>>> import numpy as np
>>> np.set_printoptions(suppress=True, linewidth=200)
>>> other = np.array([[1, 5, 3, 1], [-2, 5, 5, -5], [-2, 0, -3, 4], [5, 2, -3, 5]])
>>> m1 = np.triu(other, 1)
>>> m1
array([[ 0,  5,  3,  1],
       [ 0,  0,  5, -5],
       [ 0,  0,  0,  4],
       [ 0,  0,  0,  0]])
>>> # triangular
>>> P = np.triu(np.array([[3, 3, 0, 1], [1, 0, 1, 2], [0, 3, 2, 2], [3, 0, 2, 1]]), 1) + np.eye(4)
>>> other = P @ m1 @ np.linalg.inv(P)
>>> np.linalg.matrix_rank(other)
np.int64(3)
>>> P @ m1 - m1 @ P
array([[  0.,   0.,  10., -31.],
       [  0.,   0.,   0.,  -6.],
       [  0.,   0.,   0.,   0.],
       [  0.,   0.,   0.,   0.]])
>>> np.trace(other), np.trace(m1)
(np.float64(0.0), np.int64(0))
>>> W0 = np.load("x.npy")
>>> W0
array([[ 19.21, -11.99,  12.19,  -9.93],
       [ -4.94,   5.58,  -3.57,  -3.26],
       [ -3.9 ,   5.55,  -1.71,  -2.28],
       [ 17.57, -12.72,  12.51, -11.34],
       [ -3.5 ,   7.32,  -0.68,  -4.12],
       [ 16.45, -14.53,  12.36, -10.45],
       [ -2.29,   5.66,  -1.04,  -5.28],
       [ -2.92,   5.42,  -2.44,  -4.17],
       [ -4.71,   5.63,  -1.39,  -3.78],
       [ -3.29,   6.22,  -1.56,  -3.61],
       [ 16.78, -13.22,  12.66,  -8.39],
       [ -4.2 ,   4.27,  -1.45,  -4.8 ],
       [ -2.09,   5.8 ,  -3.15,  -3.08],
       [ 18.35, -12.68,  12.84,  -9.85],
       [ -4.89,   6.89,  -2.12,  -4.48],
       [ -2.02,   5.73,  -2.88,  -3.38]])
>>> Ac = (W0 - W0.mean(axis=0)) / W0.std(axis=0)
>>> np.argwhere(np.abs(Ac) > 2)
array([], shape=(0, 2), dtype=int64)
>>> np.round(Ac.std(axis=0), 2)
array([1., 1., 1., 1.])
>>> c = np.linalg.lstsq(np.delete(Ac, 2, axis=1), Ac[:, 2])[0]
>>> np.abs(c).argmax()
np.int64(1)
>>> c.round(2)
array([ 0.39, -0.45, -0.16])
>>> np.round(1 - np.var(Ac[:, 2] - np.delete(Ac, 2, axis=1) @ c), 2)
np.float64(0.98)
>>> X = np.load("data.npy")
>>> X
array([[ -3,  -3,  -2,  -2],
       [ -4,  -4,  -3,   1],
       [ -3,  -5,   0,   2],
       [ -3,  -9,  -3,  -3],
       [ -5,  -4,  -3,  -4],
       [ -2,  -7,  -1,  -9],
       [ -4, -12,  -4,  -8],
       [ -4,  -9,  -9, -13],
       [ -1,  -6,  -5, -11],
       [ -1,  -6,  -1,  -6],
       [ -6,  -1,   1,  -1],
       [ -4,   0,   5,   2],
       [  1,   1,   9,   2]])
>>> def softmax(z):
...     e = np.exp(z - z.max(axis=-1, keepdims=True))
...     return e / e.sum(axis=-1, keepdims=True)
... 
>>> np.round(softmax(m1[0]), 2)
array([0.01, 0.86, 0.12, 0.02])
>>> scores = m1 @ m1.T / np.sqrt(4)
>>> softmax(scores).round(6).argmax(axis=1)
array([0, 1, 2, 0])
>>> other = X / np.sqrt((X ** 2).mean(axis=1, keepdims=True))
>>> other[5].round(2)
array([-0.34, -1.2 , -0.17, -1.55])
>>> np.linalg.matrix_rank(other) == np.linalg.matrix_rank(X)
np.True_
>>> np.linalg.matrix_rank(X - X.mean(axis=1, keepdims=True))
np.int64(3)
>>> vec = np.array([-3, 1, -3, -2])
>>> X * vec
array([[  9,  -3,   6,   4],
       [ 12,  -4,   9,  -2],
       [  9,  -5,   0,  -4],
       [  9,  -9,   9,   6],
       [ 15,  -4,   9,   8],
       [  6,  -7,   3,  18],
       [ 12, -12,  12,  16],
       [ 12,  -9,  27,  26],
       [  3,  -6,  15,  22],
       [  3,  -6,   3,  12],
       [ 18,  -1,  -3,   2],
       [ 12,   0, -15,  -4],
       [ -3,   1, -27,  -4]])
>>> np.linalg.norm(X @ vec) <= np.linalg.norm(X, 2) * np.linalg.norm(vec) + 1e-9
np.True_
>>> np.sign((X @ vec).round(6))
array([ 1,  1,  0,  1,  1,  1,  1,  1,  1,  1,  1, -1, -1])
>>> X @ np.eye(4)[2]
array([-2., -3.,  0., -3., -3., -1., -4., -9., -5., -1.,  1.,  5.,  9.])
>>> X @ np.ones(4)
array([-10., -10.,  -6., -18., -16., -19., -28., -35., -23., -14.,  -7.,   3.,  13.])
>>> (X * vec).sum(axis=1)
array([ 16,  15,   0,  15,  28,  20,  28,  56,  34,  12,  16,  -7, -33])
>>> rng = np.random.default_rng(6090)
>>> feats = rng.normal(size=(33, 3))
>>> feats = 20 * feats / np.linalg.norm(feats, axis=1, keepdims=True)
>>> feats.round(2)
array([[ -6.56,  16.51,  -9.19],
       [-17.46,  -6.25,   7.49],
       [ -6.08, -10.53, -15.88],
       [ -7.14,  16.67,   8.43],
       [-18.49,   7.26,  -2.29],
       [ -3.23,   9.33, -17.39],
       [ -7.33,  14.2 ,  12.02],
       [  2.89, -15.48, -12.33],
       [  7.24, -17.81,   5.5 ],
       [-17.89,  -7.61,   4.68],
       [  4.73, -18.17,   6.89],
       [-12.69, -15.09,  -3.36],
       [-14.19,  10.94,  -8.88],
       [  5.61,   4.05,  18.76],
       [ 15.86,   6.86, -10.06],
       [  3.3 , -17.63,   8.86],
       [ 11.24,  -7.32, -14.84],
       [-17.27,   9.99,   1.36],
       [-11.46, -14.64,   7.38],
       [-16.41,   8.99,  -7.06],
       [-14.98, -13.2 ,  -1.18],
       [  2.72,  -6.35,  18.77],
       [  9.53,  17.58,   0.49],
       [ -3.66,  -6.1 ,  18.69],
       [-16.24,  -5.66,  10.2 ],
       [ 14.56,   2.47,  13.48],
       [-18.58,   7.41,   0.21],
       [-11.14, -16.16,  -3.85],
       [ -7.14, -15.88,   9.84],
       [ -3.81,  12.89,  14.81],
       [  6.34,  18.72,   3.06],
       [-13.16,  -6.41,  13.63],
       [  4.6 ,   8.99,  17.26]])
>>> C2 = np.cov(X, rowvar=False)
>>> C2.shape
(4, 4)
>>> np.round(X.std(axis=0), 2)
array([1.8 , 3.62, 4.32, 4.97])
>>> round(np.corrcoef(X[:, 1], X[:, 3])[0, 1], 2)
np.float64(0.71)
>>> np.round(np.linalg.eigvalsh(C2)[::-1], 2)
array([50.93,  7.9 ,  4.25,  1.58])
>>> np.argwhere(np.triu(np.abs(np.corrcoef(X.T)) > 0.8, 1))
array([], shape=(0, 2), dtype=int64)
>>> Ac = (feats - feats.mean(axis=0)) / feats.std(axis=0)
>>> np.argwhere(np.abs(Ac) > 2)
array([], shape=(0, 2), dtype=int64)
>>> np.round(Ac.std(axis=0), 2)
array([1., 1., 1.])
>>> c = np.linalg.lstsq(np.delete(Ac, 1, axis=1), Ac[:, 1])[0]
>>> round(float(1 - np.var(Ac[:, 1] - np.delete(Ac, 1, axis=1) @ c)), 2)
0.0
>>> np.abs(c).argmax()
np.int64(0)
>>> F = np.load("sample2.npy")
>>> F
array([[ 0.7 , -0.65,  3.67, -2.04,  2.15],
       [-0.65, -3.  ,  1.87,  2.82,  3.79],
       [ 3.67,  1.87, -4.77,  1.25,  0.76],
       [-2.04,  2.82,  1.25, -1.82,  2.58],
       [ 2.15,  3.79,  0.76,  2.58, -4.11]])
>>> # symmetric, so the eigenvalues are real
>>> vals, evecs = np.linalg.eigh(F)
>>> vec = np.array([-7, -8, 6, 6, 7])
>>> np.round(np.linalg.eigvalsh(F[1:, 1:]), 2)
array([-7.57, -5.25, -4.67,  3.8 ])
>>> round(float(vec @ F @ vec / (vec @ vec)), 2), round(float(vals[0]), 2), round(float(vals[-1]), 2)
(-6.5, -9.0, 3.99)
>>> arr = np.loadtxt("mat.csv", delimiter=",")
>>> arr
array([[ 0.48, -0.88, -0.09, -0.26, -0.5 , -0.58],
       [ 2.99, -1.35, -2.52, -1.86, -2.44, -1.86],
       [ 2.55, -1.07, -1.9 , -1.66, -1.3 , -1.82],
       [ 1.53, -0.59, -1.4 , -0.62, -0.85, -0.91],
       [ 4.07, -1.29, -2.46, -2.55, -2.17, -2.84],
       [ 3.99, -1.63, -3.12, -2.38, -2.62, -2.5 ],
       [-0.32,  0.02,  0.1 , -0.09,  0.02, -0.14],
       [ 2.5 , -0.61, -1.84, -1.62, -1.49, -1.35],
       [-0.08, -0.19,  0.24, -0.76,  0.38,  0.64],
       [ 3.13, -1.78, -2.59, -1.88, -1.98, -1.98],
       [ 0.58, -0.09, -1.11, -0.54, -0.4 , -1.11],
       [ 4.  , -0.92, -3.43, -2.1 , -2.49, -2.79],
       [ 3.24, -1.3 , -2.63, -1.89, -2.09, -1.9 ],
       [ 4.01, -1.02, -3.04, -2.76, -2.58, -3.2 ],
       [ 3.86, -1.36, -2.86, -2.39, -2.14, -2.78],
       [ 3.09, -1.13, -2.53, -2.45, -2.06, -2.21],
       [-0.46, -0.22, -0.32,  0.48, -0.1 ,  0.17],
       [ 1.57, -0.84, -1.42, -0.83, -0.87, -0.54],
       [ 1.27, -0.44, -1.23, -0.97, -0.76, -1.31],
       [ 3.8 , -1.4 , -3.05, -2.47, -2.77, -2.42],
       [ 1.67, -1.01, -1.62, -1.41, -0.93, -1.5 ],
       [ 1.71, -0.32, -1.43, -1.01, -1.27, -0.66],
       [ 3.12, -1.05, -2.35, -2.  , -1.94, -2.38],
       [ 1.91, -1.05, -1.7 , -0.88, -1.82, -1.09],
       [ 0.61, -0.13, -1.09, -0.34, -0.47, -0.58]])
>>> Ac = arr - arr.mean(axis=0)
>>> evecs = np.linalg.svd(Ac)[2][:1]
>>> other = Ac - Ac @ evecs.T @ evecs
>>> np.linalg.norm(other, axis=1).round(6).argmax()
np.int64(8)
>>> np.round(np.cov(Ac @ evecs.T, rowvar=False), 2)
np.float64(5.89)
>>> np.round(np.diag(evecs.T @ evecs), 2)
array([0.36, 0.03, 0.18, 0.13, 0.14, 0.16])
>>> lab = arr[:, 3] > np.median(arr[:, 3])
>>> f = arr[lab].mean(axis=0) - arr[~lab].mean(axis=0)
>>> ((arr - arr.mean(axis=0)) @ f > 0).astype(int)
array([1, 0, 0, 1, 0, 0, 1, 0, 1, 0, 1, 0, 0, 0, 0, 0, 1, 1, 1, 0, 1, 1, 0, 1, 1])
>>> d = np.linalg.norm(X[:, None] - X[None], axis=-1)
>>> np.round(np.linalg.norm(X - X.mean(axis=0), axis=1), 2)
array([ 2.83,  5.35,  5.97,  4.45,  2.86,  5.62,  8.66, 12.69,  8.39,  3.11,  6.17,  9.95, 13.81])
>>> d[:5, :5].round(2)
array([[0.  , 3.46, 4.9 , 6.16, 3.16],
       [3.46, 0.  , 3.46, 6.48, 5.1 ],
       [4.9 , 3.46, 0.  , 7.07, 7.07],
       [6.16, 6.48, 7.07, 0.  , 5.48],
       [3.16, 5.1 , 7.07, 5.48, 0.  ]])
>>> d[5].round(6).argsort(kind="stable")[:4]
array([5, 9, 8, 6])
>>> np.flatnonzero(d[5] < d.mean() / 2)
array([5, 8, 9])
